In [1]: import numpy as np

In [2]: np.set_printoptions(precision=3, suppress=True, linewidth=120)

In [3]: J = np.array([[-1.0, -5.0, 3.0, 4.0, -2.0],
   ...:     [-4.0, 5.0, -5.0, 5.0, -2.0],
   ...:     [-4.0, -5.0, 2.0, 0.0, 1.0],
   ...:     [-5.0, 2.0, 0.0, -4.0, 1.0],
   ...:     [0.0, 0.0, 0.0, 0.0, 3.0]])

In [4]: out = np.linalg.inv(J)

In [5]: np.round(np.linalg.slogdet(J)[0], 3)
Out[5]: np.float64(-1.0)

In [6]: np.round(np.linalg.inv(out), 3) + 0
Out[6]: 
array([[-1., -5.,  3.,  4., -2.],
       [-4.,  5., -5.,  5., -2.],
       [-4., -5.,  2.,  0.,  1.],
       [-5.,  2.,  0., -4.,  1.],
       [ 0.,  0.,  0.,  0.,  3.]])

In [7]: (np.abs(out) > 1e-9).astype(int)
Out[7]: 
array([[1, 1, 1, 1, 1],
       [1, 0, 1, 1, 1],
       [1, 1, 1, 1, 1],
       [1, 1, 1, 1, 1],
       [0, 0, 0, 0, 1]])

In [8]: r0 = np.array([1, 0, 2, 0, 2])

In [9]: out = J + np.outer(r0, np.eye(5)[1])

In [10]: round(np.linalg.det(out) / np.linalg.det(J), 3), np.round(1 + np.linalg.solve(J, r0)[1], 3)
Out[10]: (np.float64(0.926), np.float64(0.926))

In [11]: np.linalg.matrix_rank(out - J)
Out[11]: np.int64(1)

In [12]: J.sum(axis=1)
Out[12]: array([-1., -1., -6., -6.,  3.])

In [13]: np.abs(J).max()
Out[13]: np.float64(5.0)

In [14]: np.count_nonzero(J)
Out[14]: np.int64(19)

In [15]: np.unravel_index(np.abs(J).argmax(), J.shape)
Out[15]: (np.int64(0), np.int64(1))

In [16]: round(float(np.linalg.norm(J)), 3)
Out[16]: 15.843

In [17]: np.diff(J, axis=0)
Out[17]: 
array([[ -3.,  10.,  -8.,   1.,   0.],
       [  0., -10.,   7.,  -5.,   3.],
       [ -1.,   7.,  -2.,  -4.,   0.],
       [  5.,  -2.,   0.,   4.,   2.]])
